$ python -q
>>> import numpy as np
>>> import numpy.linalg as la
>>> np.set_printoptions(precision=2, suppress=True, linewidth=140)
>>> A2 = np.array([[2, 0], [-3, 4]])
>>> C = np.array([[0, 8], [9, -1]])
>>> M = np.kron(A2, C)
>>> print(M)
[[  0  16   0   0]
 [ 18  -2   0   0]
 [  0 -24   0  32]
 [-27   3  36  -4]]
>>> w, vecs = la.eig(M)
>>> print(np.round(M @ vecs[:, 0] - w[0] * vecs[:, 0], 2) + 0)
[0. 0. 0. 0.]
>>> print(np.trace(M))
-6
>>> print(np.sort(np.abs(la.eigvals(M))))
[16. 18. 32. 36.]
>>> print(round(la.det(M), 2))
331776.0
>>> print(M @ M)
[[  288   -32     0     0]
 [  -36   292     0     0]
 [-1296   144  1152  -128]
 [  162 -1314  -144  1168]]
>>> M.inv()
Traceback (most recent call last):
  File "<python-input-13>", line 1, in <module>
    M.inv()
    ^^^^^
AttributeError: 'numpy.ndarray' object has no attribute 'inv'
>>> print((M + M.T) / 2)
[[  0.   17.    0.  -13.5]
 [ 17.   -2.  -12.    1.5]
 [  0.  -12.    0.   34. ]
 [-13.5   1.5  34.   -4. ]]
>>> print(np.allclose(M @ M.T, M.T @ M))
False
>>> print(la.matrix_power(M, 2))
[[  288   -32     0     0]
 [  -36   292     0     0]
 [-1296   144  1152  -128]
 [  162 -1314  -144  1168]]
>>> print(np.kron(np.eye(2, dtype=int), M))
[[  0  16   0   0   0   0   0   0]
 [ 18  -2   0   0   0   0   0   0]
 [  0 -24   0  32   0   0   0   0]
 [-27   3  36  -4   0   0   0   0]
 [  0   0   0   0   0  16   0   0]
 [  0   0   0   0  18  -2   0   0]
 [  0   0   0   0   0 -24   0  32]
 [  0   0   0   0 -27   3  36  -4]]
>>> print(np.poly(M))
[     1.      6.  -1432.  -3456. 331776.]
>>> print(np.einsum("ij,ji->", M, M))
2900
>>> print(np.einsum("ii->", M))
-6
